>>> import numpy as np
>>> np.set_printoptions(precision=2, suppress=True, linewidth=120, sign=" ")
>>> data = np.load("dump.npy")
>>> print(data)
[[-3.  1.  0.  0.  0.]
 [ 0. -3.  1.  0.  0.]
 [ 0.  0. -3.  1.  0.]
 [ 0.  0.  0. -3.  1.]
 [ 0.  0.  0.  0. -3.]]
>>> print(round(np.linalg.det(data.T), 2))
-243.0
>>> print(np.kron(np.eye(2, dtype=int), data))
[[-3.  1.  0.  0.  0. -0.  0.  0.  0.  0.]
 [ 0. -3.  1.  0.  0.  0. -0.  0.  0.  0.]
 [ 0.  0. -3.  1.  0.  0.  0. -0.  0.  0.]
 [ 0.  0.  0. -3.  1.  0.  0.  0. -0.  0.]
 [ 0.  0.  0.  0. -3.  0.  0.  0.  0. -0.]
 [-0.  0.  0.  0.  0. -3.  1.  0.  0.  0.]
 [ 0. -0.  0.  0.  0.  0. -3.  1.  0.  0.]
 [ 0.  0. -0.  0.  0.  0.  0. -3.  1.  0.]
 [ 0.  0.  0. -0.  0.  0.  0.  0. -3.  1.]
 [ 0.  0.  0.  0. -0.  0.  0.  0.  0. -3.]]
>>> print(round(float(np.linalg.det(2 * data)), 2), round(float(np.linalg.det(data)), 2))
-7776.0 -243.0
>>> print(np.einsum("ij,ji->", data, data))
45.0
>>> print(np.einsum("ii->", data))
-15.0
>>> W0 = np.loadtxt("m.csv", delimiter=",")
>>> print(W0)
[[ 0.21  0.21  0.15  0.05  0.31]
 [ 0.21  0.21  0.15  0.05  0.31]
 [ 0.15  0.15  0.1   0.03  0.22]
 [ 0.05  0.05  0.03  0.01  0.07]
 [ 0.31  0.31  0.22  0.07  0.46]]
>>> # applying it twice changes nothing
>>> print(round(float(np.trace(np.linalg.pinv(W0) @ W0)), 2))
1.0
>>> print(np.unique(W0.round(6), axis=0).shape)
(4, 5)
>>> proj = np.triu(np.array([[3, 3, 0, 0, 3],
...     [3, 3, 2, 1, 0],
...     [1, 2, 3, 3, 1],
...     [3, 1, 0, 2, 3],
...     [2, 0, 3, 0, 0]]), 1) + np.eye(5)
>>> M2 = proj @ W0 @ np.linalg.inv(proj)
>>> print(np.round(np.poly(M2), 2) + 0)
[ 1. -1.  0.  0.  0.  0.]
>>> print(np.trace(M2), np.trace(W0))
1.0 1.0
>>> x0 = np.array([1, 1, 2, 0, 0])
>>> h = np.maximum(W0 @ x0, 0)
>>> print(W0.T @ h)
[ 0.72  0.72  0.5   0.17  1.06]
>>> print(np.flatnonzero(h > 1e-9))
[ 0  1  2  3  4]
>>> print(h)
[ 0.72  0.72  0.5   0.17  1.06]
>>> print(W0 * (h > 1e-9)[:, None])
[[ 0.21  0.21  0.15  0.05  0.31]
 [ 0.21  0.21  0.15  0.05  0.31]
 [ 0.15  0.15  0.1   0.03  0.22]
 [ 0.05  0.05  0.03  0.01  0.07]
 [ 0.31  0.31  0.22  0.07  0.46]]
>>> w, evecs = np.linalg.eigh(W0)
>>> print(np.round(np.linalg.eigvalsh(W0 @ W0), 2) + 0)
[ 0.  0.  0.  0.  1.]
>>> print(np.round(evecs.T @ evecs, 2) + 0)
[[ 1.  0.  0.  0.  0.]
 [ 0.  1.  0.  0.  0.]
 [ 0.  0.  1.  0.  0.]
 [ 0.  0.  0.  1.  0.]
 [ 0.  0.  0.  0.  1.]]
>>> print(np.abs(evecs[:, -1]).round(6).argmax())
4
>>> print(np.unique(w.round(6) + 0, return_counts=True)[1])
[ 4  1]
>>> print((w > 1e-8).sum(), (w < -1e-8).sum())
1 0
>>> print(evecs @ np.diag(w) @ evecs.T)
[[ 0.21  0.21  0.15  0.05  0.31]
 [ 0.21  0.21  0.15  0.05  0.31]
 [ 0.15  0.15  0.1   0.03  0.22]
 [ 0.05  0.05  0.03  0.01  0.07]
 [ 0.31  0.31  0.22  0.07  0.46]]
>>> print(np.linalg.eigvalsh(W0 + 3 * np.eye(5)))
[ 3.  3.  3.  3.  4.]
>>> mat = np.loadtxt("arr.csv", delimiter=",")
>>> print(mat.round(2) + 0)
[[-0.49  0.43  0.45 -0.17]
 [-0.73 -0.57 -0.14  0.  ]
 [-0.03  0.27 -0.4  -0.02]
 [-0.21  0.3  -0.16 -0.05]
 [ 0.28 -0.13 -0.21  0.04]
 [ 0.    0.    0.03  0.42]
 [-0.07  0.14  0.25  0.27]
 [ 0.21  0.05  0.28 -0.37]
 [ 0.1   0.05 -0.02  0.26]
 [ 0.07 -0.23  0.31  0.56]
 [-0.14  0.38 -0.46  0.22]
 [ 0.    0.2   0.3   0.17]
 [ 0.14 -0.22  0.06 -0.34]]
>>> # orthonormal columns
>>> C2 = np.cov(mat, rowvar=False)
>>> print(np.argsort(-mat.std(axis=0).round(6), kind="stable"))
[ 2  1  0  3]
>>> print(np.polyfit(mat[:, 2], mat[:, 3], 1))
[-0.02  0.08]
>>> print(round(np.corrcoef(mat[:, 2], mat[:, 3])[0, 1], 2))
-0.03
>>> print(np.linalg.eigvalsh(C2)[::-1])
[ 0.08  0.08  0.08  0.07]
>>> print(C2.round(2) + 0)
[[ 0.08  0.    0.    0.01]
 [ 0.    0.08  0.    0.  ]
 [ 0.    0.    0.08  0.  ]
 [ 0.01  0.    0.    0.08]]
>>> print(mat.std(axis=0))
[ 0.27  0.27  0.28  0.27]
>>> Uu, sig, Vh = np.linalg.svd(data, full_matrices=False)
>>> print(np.cumsum(sig ** 2) / np.sum(sig ** 2))
[ 0.31  0.57  0.77  0.9   1.  ]
>>> print(np.allclose(Uu * sig @ Vh, data))
True
>>> print((sig > 1e-8).sum())
5
>>> x0 = np.array([1, 0, 0, 0])
>>> target = mat @ x0
>>> print(np.round(np.linalg.solve(mat.T @ mat, mat.T @ target), 2) + 0)
[ 1.  0.  0.  0.]
>>> print(np.round(np.linalg.pinv(mat) @ mat, 2) + 0)
[[ 1.  0.  0.  0.]
 [ 0.  1.  0.  0.]
 [ 0.  0.  1.  0.]
 [ 0.  0.  0.  1.]]
>>> print(np.round(np.linalg.lstsq(mat, target)[0], 2) + 0)
[ 1.  0.  0.  0.]
>>> print(target)
[-0.49 -0.73 -0.03 -0.21  0.28  0.   -0.07  0.21  0.1   0.07 -0.14  0.    0.14]
>>> rng = np.random.default_rng(987560)
>>> target = target + 0.05 * rng.normal(size=13)
>>> print(target)
[-0.57 -0.73 -0.04 -0.17  0.3   0.07 -0.03  0.2   0.12  0.07 -0.13  0.01  0.12]
>>> coef, *_ = np.linalg.lstsq(mat, target)
>>> print(coef.round())
[ 1. -0. -0.  0.]
>>> print(coef)
[ 1.02 -0.01 -0.04  0.07]
>>> print(round(np.linalg.norm(target - mat @ coef), 2))
0.09
>>> proj = mat @ np.linalg.solve(mat.T @ mat, mat.T)
>>> print(np.round(np.linalg.eigvalsh(proj), 2) + 0)
[ 0.  0.  0.  0.  0.  0.  0.  0.  0.  1.  1.  1.  1.]
>>> print(np.diag(proj))
[ 0.66  0.87  0.23  0.16  0.14  0.18  0.16  0.26  0.08  0.46  0.42  0.16  0.19]
>>> M = np.load("mat.npy")
>>> print(M)
[[ 0.25  0.19  0.19  0.    0.    0.06  0.19  0.12]
 [ 0.    0.22  0.11  0.11  0.22  0.    0.22  0.11]
 [ 0.12  0.06  0.25  0.06  0.12  0.19  0.19  0.  ]
 [ 0.21  0.07  0.07  0.29  0.    0.07  0.21  0.07]
 [ 0.07  0.    0.2   0.2   0.13  0.07  0.13  0.2 ]
 [ 0.15  0.15  0.15  0.15  0.05  0.2   0.1   0.05]
 [ 0.06  0.11  0.17  0.06  0.17  0.06  0.22  0.17]
 [ 0.19  0.19  0.06  0.06  0.06  0.06  0.12  0.25]]
>>> M2 = np.array([[-1, 1], [-2, 1], [2, -1], [0, -2]])
>>> print(np.linalg.matrix_rank(mat @ M2))
2
>>> print(np.einsum("ij,ij->i", mat, mat))
[ 0.66  0.87  0.23  0.16  0.14  0.18  0.16  0.26  0.08  0.46  0.42  0.16  0.19]
>>> print(M2.T @ mat.T)
[[ 0.53  1.59 -1.3  -0.71 -0.42  0.06  0.29  0.25 -0.25  1.01 -1.53  0.21  0.43]
 [-0.16 -1.15  0.67  0.34  0.27 -0.88 -0.72  0.72 -0.35 -1.58  0.25 -0.45  0.55]]
>>> F = np.array([[-2.0, 3.0, 3.0, 1.0],
...     [1.0, 0.0, 1.0, 1.0],
...     [1.0, -2.0, 3.0, 2.0],
...     [0.0, 0.0, 0.0, -4.0]])
>>> C2 = F.T @ F
>>> print(np.linalg.svd(F, compute_uv=False) ** 2)
[ 30.76  19.53   8.96   0.76]
>>> print(C2)
[[ 6. -8. -2.  1.]
 [-8. 13.  3. -1.]
 [-2.  3. 19. 10.]
 [ 1. -1. 10. 22.]]
>>> M2 = F[0, 0] * F[1:] - np.outer(F[1:, 0], F[0])
>>> print(M2)
[[ 0. -3. -5. -3.]
 [ 0.  1. -9. -5.]
 [ 0. -0. -0.  8.]]
>>> print(np.flatnonzero(~M2.round(6).any(axis=1)))
[]
>>> X = np.load("x.npy")
>>> print(X)
[[ -8  -5  -3  -2  12  -4 -13  -1 -12  -6 -12  15  -5]
 [  4  -4   2   8 -13   3   8   5  12   3   6   3  -2]
 [ 18   4   2  22 -14   0 -14  18 -24  30   0 -20  26]
 [  3 -34  15  41 -15  -2 -13  25   0  15 -16  12  -1]
 [ 11  23  -4 -13  -8   5  16  -7   6   6  20 -26  12]
 [ -6 -23  13  16   6  -4  -9   7   0   0 -16   1  -5]]
>>> r = np.linalg.matrix_rank(X)
>>> print(r)
4
>>> N = np.linalg.svd(X)[2][r:].T
>>> print(np.linalg.matrix_rank(X.T @ X), np.linalg.matrix_rank(X @ X.T))
4 4
>>> print([int(np.linalg.matrix_rank(np.delete(X, i, axis=0))) for i in range(6)])
[4, 4, 4, 4, 4, 4]
>>> print(np.allclose(X @ N, 0))
True
>>> print(N.shape)
(13, 9)
>>> X @ X
Traceback (most recent call last):
  File "<python-input-84>", line 1, in <module>
    X @ X
    ~~^~~
ValueError: matmul: Input operand 1 has a mismatch in its core dimension 0, with gufunc signature (n?,k),(k,m?)->(n?,m?) (size 6 is different from 13)
>>> C2 = X.T @ X
>>> print((X @ X.T).shape)
(6, 6)
>>> print(np.round(np.linalg.svd(X, compute_uv=False) ** 2, 2) + 0)
[ 7785.6   4771.56  1487.84   321.       0.       0.  ]
>>> print(np.linalg.matrix_rank(C2))
4
>>> print(np.diag(C2))
[  570  2271   427  2658   834    70   935  1073   900  1206  1092  1455   875]
>>> Uu, sig, Vh = np.linalg.svd(X, full_matrices=False)
>>> print(np.round(np.abs(Vh[0]), 2) + 0)
[ 0.01  0.49  0.21  0.56  0.11  0.06  0.28  0.35  0.12  0.21  0.31  0.17  0.  ]
>>> print(sig.round(2) + 0)
[ 88.24  69.08  38.57  17.92   0.     0.  ]
>>> print(np.round(Vh @ Vh.T, 2) + 0)
[[ 1.  0.  0.  0.  0.  0.]
 [ 0.  1.  0.  0.  0.  0.]
 [ 0.  0.  1.  0.  0.  0.]
 [ 0.  0.  0.  1.  0.  0.]
 [ 0.  0.  0.  0.  1.  0.]
 [ 0.  0.  0.  0.  0.  1.]]
>>> print(round(np.sqrt((sig ** 2).sum()), 2), np.round(np.linalg.norm(X), 2))
119.86 119.86
>>> m1 = np.load("out2.npy")
>>> print(m1)
[[ 2  2  0  0  0  0  2  2  3  0  2  3]
 [ 0  0  1  2  3  6  6  0  7  0  4  5]
 [ 0  1  0  1  1  3  4  1  5  0  3  4]
 [ 0  1  0  1  1  3  4  1  5  0  3  4]
 [ 0  1  0  1  1  3  4  1  5  0  3  4]
 [ 0  0  1  2  3  6  6  0  7  0  4  5]
 [ 2  2  0  0  0  0  2  2  3  0  2  3]
 [ 0  1  0  1  1  3  4  1  5  0  3  4]
 [ 0  1  0  1  1  3  4  1  5  0  3  4]
 [ 2  2  0  0  0  0  2  2  3  0  2  3]
 [ 2  2  0  0  0  0  2  2  3  0  2  3]
 [ 2  2  0  0  0  0  2  2  3  0  2  3]
 [ 0  0  1  2  3  6  6  0  7  0  4  5]
 [ 0  0  1  2  3  6  6  0  7  0  4  5]
 [ 0  1  0  1  1  3  4  1  5  0  3  4]
 [ 2  2  0  0  0  0  2  2  3  0  2  3]
 [ 2  2  0  0  0  0  2  2  3  0  2  3]
 [ 0  1  0  1  1  3  4  1  5  0  3  4]
 [ 2  2  0  0  0  0  2  2  3  0  2  3]
 [ 0  0  1  2  3  6  6  0  7  0  4  5]
 [ 0  0  1  2  3  6  6  0  7  0  4  5]
 [ 0  0  1  2  3  6  6  0  7  0  4  5]
 [ 0  1  0  1  1  3  4  1  5  0  3  4]
 [ 0  0  1  2  3  6  6  0  7  0  4  5]
 [ 0  0  1  2  3  6  6  0  7  0  4  5]
 [ 2  2  0  0  0  0  2  2  3  0  2  3]
 [ 2  2  0  0  0  0  2  2  3  0  2  3]
 [ 2  2  0  0  0  0  2  2  3  0  2  3]
 [ 2  2  0  0  0  0  2  2  3  0  2  3]
 [ 2  2  0  0  0  0  2  2  3  0  2  3]
 [ 2  2  0  0  0  0  2  2  3  0  2  3]
 [ 0  0  1  2  3  6  6  0  7  0  4  5]
 [ 0  0  1  2  3  6  6  0  7  0  4  5]
 [ 0  1  0  1  1  3  4  1  5  0  3  4]
 [ 0  1  0  1  1  3  4  1  5  0  3  4]
 [ 2  2  0  0  0  0  2  2  3  0  2  3]
 [ 0  0  1  2  3  6  6  0  7  0  4  5]
 [ 0  1  0  1  1  3  4  1  5  0  3  4]
 [ 2  2  0  0  0  0  2  2  3  0  2  3]
 [ 0  1  0  1  1  3  4  1  5  0  3  4]
 [ 0  0  1  2  3  6  6  0  7  0  4  5]
 [ 2  2  0  0  0  0  2  2  3  0  2  3]
 [ 0  0  1  2  3  6  6  0  7  0  4  5]
 [ 2  2  0  0  0  0  2  2  3  0  2  3]
 [ 0  1  0  1  1  3  4  1  5  0  3  4]]
>>> Uu, sig, Vh = np.linalg.svd(m1)
>>> print(np.argmax(sig[:-1] / (sig[1:] + 1e-6)) + 1)
3
>>> print(sig.round(2) + 0)
[ 61.97  17.93   3.61   0.     0.     0.     0.     0.     0.     0.     0.     0.  ]
>>> M2 = Uu[:, :3] @ np.diag(sig[:3]) @ Vh[:3]
>>> print(round(float(np.linalg.norm(m1 - M2, 2)), 2), round(float(sig[3]), 2))
0.0 0.0
>>> print(round(float(np.abs(m1 - M2).max()), 2))
0.0
>>> print(np.linalg.matrix_rank(M2))
3
